% ipython --no-banner

In [1]: import numpy as np

In [2]: np.set_printoptions(precision=2, suppress=True, linewidth=200)

In [3]: rd = lambda a: np.round(a, 2) + 0

In [4]: X = 0.7 ** np.abs(np.subtract.outer(np.arange(3), np.arange(3)))

In [5]: rd(X)
Out[5]: 
array([[1.  , 0.7 , 0.49],
       [0.7 , 1.  , 0.7 ],
       [0.49, 0.7 , 1.  ]])

In [6]: # symmetric

In [7]: rng = np.random.default_rng(7181)

In [8]: lab = rng.permutation(3)

In [9]: lab
Out[9]: array([0, 1, 2])

In [10]: B = X[lab][:, lab]

In [11]: np.trace(B)
Out[11]: np.float64(3.0)

In [12]: np.allclose(B, X)
Out[12]: True

In [13]: rd(np.sort(np.abs(np.linalg.eigvals(B))))
Out[13]: array([0.23, 0.51, 2.26])

In [14]: vals, vecs = np.linalg.eigh(X)

In [15]: x0 = np.array([1, -1, -2])

In [16]: rd(vecs * np.sqrt(vals) @ vecs.T)
Out[16]: 
array([[0.91, 0.35, 0.2 ],
       [0.35, 0.87, 0.35],
       [0.2 , 0.35, 0.91]])

In [17]: rd(vecs * np.maximum(vals, 0) @ vecs.T)
Out[17]: 
array([[1.  , 0.7 , 0.49],
       [0.7 , 1.  , 0.7 ],
       [0.49, 0.7 , 1.  ]])

In [18]: m1 = -2 * np.eye(6) + np.ones((6, 6))

In [19]: m1
Out[19]: 
array([[-1.,  1.,  1.,  1.,  1.,  1.],
       [ 1., -1.,  1.,  1.,  1.,  1.],
       [ 1.,  1., -1.,  1.,  1.,  1.],
       [ 1.,  1.,  1., -1.,  1.,  1.],
       [ 1.,  1.,  1.,  1., -1.,  1.],
       [ 1.,  1.,  1.,  1.,  1., -1.]])

In [20]: # equal to its transpose

In [21]: theta = np.radians(45)

In [22]: Rm = np.eye(6)

In [23]: Rm[2, 2] = Rm[4, 4] = np.cos(theta)

In [24]: Rm[2, 4], Rm[4, 2] = -np.sin(theta), np.sin(theta)

In [25]: rd(Rm)
Out[25]: 
array([[ 1.  ,  0.  ,  0.  ,  0.  ,  0.  ,  0.  ],
       [ 0.  ,  1.  ,  0.  ,  0.  ,  0.  ,  0.  ],
       [ 0.  ,  0.  ,  0.71,  0.  , -0.71,  0.  ],
       [ 0.  ,  0.  ,  0.  ,  1.  ,  0.  ,  0.  ],
       [ 0.  ,  0.  ,  0.71,  0.  ,  0.71,  0.  ],
       [ 0.  ,  0.  ,  0.  ,  0.  ,  0.  ,  1.  ]])

In [26]: B = m1 @ Rm.T

In [27]: np.allclose(np.linalg.norm(m1, axis=1), np.linalg.norm(B, axis=1))
Out[27]: True

In [28]: rd(np.linalg.svd(m1, compute_uv=False)), rd(np.linalg.svd(B, compute_uv=False))
Out[28]: (array([4., 2., 2., 2., 2., 2.]), array([4., 2., 2., 2., 2., 2.]))

In [29]: rd(np.linalg.det(Rm)), rd(np.trace(Rm))
Out[29]: (np.float64(1.0), np.float64(5.41))

In [30]: rd(B)
Out[30]: 
array([[-1.  ,  1.  ,  0.  ,  1.  ,  1.41,  1.  ],
       [ 1.  , -1.  ,  0.  ,  1.  ,  1.41,  1.  ],
       [ 1.  ,  1.  , -1.41,  1.  ,  0.  ,  1.  ],
       [ 1.  ,  1.  ,  0.  , -1.  ,  1.41,  1.  ],
       [ 1.  ,  1.  ,  1.41,  1.  ,  0.  ,  1.  ],
       [ 1.  ,  1.  ,  0.  ,  1.  ,  1.41, -1.  ]])

In [31]: np.all(np.linalg.eigvalsh(m1) > 0)
Out[31]: np.False_

In [32]: O, Rm = np.linalg.qr(m1)

In [33]: rd(O @ Rm)
Out[33]: 
array([[-1.,  1.,  1.,  1.,  1.,  1.],
       [ 1., -1.,  1.,  1.,  1.,  1.],
       [ 1.,  1., -1.,  1.,  1.,  1.],
       [ 1.,  1.,  1., -1.,  1.,  1.],
       [ 1.,  1.,  1.,  1., -1.,  1.],
       [ 1.,  1.,  1.,  1.,  1., -1.]])

In [34]: rd(abs(Rm[0, 0])), rd(np.linalg.norm(m1[:, 0]))
Out[34]: (np.float64(2.45), np.float64(2.45))

In [35]: rd(np.abs(np.diag(Rm)))
Out[35]: array([2.45, 2.31, 2.24, 2.19, 2.16, 2.14])

In [36]: O.shape, Rm.shape
Out[36]: ((6, 6), (6, 6))

In [37]: cov = m1.T @ m1

In [38]: np.trace(cov), (m1 ** 2).sum()
Out[38]: (np.float64(36.0), np.float64(36.0))

In [39]: cov
Out[39]: 
array([[6., 2., 2., 2., 2., 2.],
       [2., 6., 2., 2., 2., 2.],
       [2., 2., 6., 2., 2., 2.],
       [2., 2., 2., 6., 2., 2.],
       [2., 2., 2., 2., 6., 2.],
       [2., 2., 2., 2., 2., 6.]])

In [40]: np.diag(cov)
Out[40]: array([6., 6., 6., 6., 6., 6.])

In [41]: rd(np.linalg.svd(m1, compute_uv=False) ** 2)
Out[41]: array([16.,  4.,  4.,  4.,  4.,  4.])

In [42]: (m1 @ m1.T).shape
Out[42]: (6, 6)
